$ python -q
>>> import numpy as np
>>> np.set_printoptions(precision=2, suppress=True, linewidth=100)
>>> feats = np.array([[-2, 1, 0, -2, 1, 2],
...     [0, -2, 0, 2, -2, -2],
...     [1, -2, 2, 0, 2, -1],
...     [1, -2, 2, 2, -2, 0],
...     [-1, -1, 1, -2, 1, 0],
...     [0, 0, 1, 1, 1, -2],
...     [2, -1, 0, 2, 2, -1],
...     [-2, 7, 0, -8, 7, 8]])
>>> # row 7 is much longer than the rest
>>> x0 = np.array([1, -2, 1, -1, 2, -2])
>>> y = feats @ x0
>>> np.linalg.solve(feats.T @ feats, feats.T @ y)
array([ 1., -2.,  1., -1.,  2., -2.])
>>> np.round(np.linalg.pinv(feats) @ feats, 2) + 0
array([[1., 0., 0., 0., 0., 0.],
       [0., 1., 0., 0., 0., 0.],
       [0., 0., 1., 0., 0., 0.],
       [0., 0., 0., 1., 0., 0.],
       [0., 0., 0., 0., 1., 0.],
       [0., 0., 0., 0., 0., 1.]])
>>> rng = np.random.default_rng(5243)
>>> y = y + 0.02 * rng.normal(size=8)
>>> y
array([-4.02,  1.96, 12.99,  0.99,  5.97,  6.  ,  7.98, -9.95])
>>> b, *_ = np.linalg.lstsq(feats, y)
>>> b.round()
array([ 1., -2.,  1., -1.,  2., -2.])
>>> round(float(np.linalg.norm(y - feats @ b)), 2)
0.02
>>> [round(float(np.linalg.norm(np.linalg.solve(feats.T @ feats + lam * np.eye(6), feats.T @ y))), 2) for lam in (0, 1, 10, 100)]
[3.87, 3.56, 2.51, 0.84]
>>> np.round(feats.T @ (y - feats @ b), 2) + 0
array([0., 0., 0., 0., 0., 0.])
>>> other = np.array([[2, -3], [2, -2], [-3, -1], [0, -1], [0, -2], [1, -1]])
>>> np.vstack([feats, other.T]).shape
(10, 6)
>>> np.einsum("ij,ij->i", feats, feats)
array([ 14,  16,  14,  17,   8,   7,  14, 230])
>>> np.einsum("ij->j", feats)
array([-1,  0,  6, -5, 10,  4])
>>> np.linalg.matrix_rank(feats @ other)
np.int64(2)
>>> np.einsum("ik,kj->ij", feats, other)
array([[  0,   2],
       [ -6,   8],
       [ -9,  -4],
       [ -8,   1],
       [ -7,   4],
       [ -5,  -2],
       [  1,  -9],
       [ 18, -22]])
>>> other.T @ feats.T
array([[  0,  -6,  -9,  -8,  -7,  -5,   1,  18],
       [  2,   8,  -4,   1,   4,  -2,  -9, -22]])
>>> feats @ other
array([[  0,   2],
       [ -6,   8],
       [ -9,  -4],
       [ -8,   1],
       [ -7,   4],
       [ -5,  -2],
       [  1,  -9],
       [ 18, -22]])
>>> feats.sum(axis=1)
array([ 0, -4,  2,  1, -2,  1,  4, 12])
>>> np.linalg.svd(feats, compute_uv=False)
array([16.48,  4.99,  3.51,  2.8 ,  1.55,  1.03])
>>> feats.shape
(8, 6)
>>> np.linalg.matrix_rank(feats)
np.int64(6)
>>> feats.sum(axis=0)
array([-1,  0,  6, -5, 10,  4])
>>> np.unravel_index(np.abs(feats).argmax(), feats.shape)
(np.int64(7), np.int64(3))
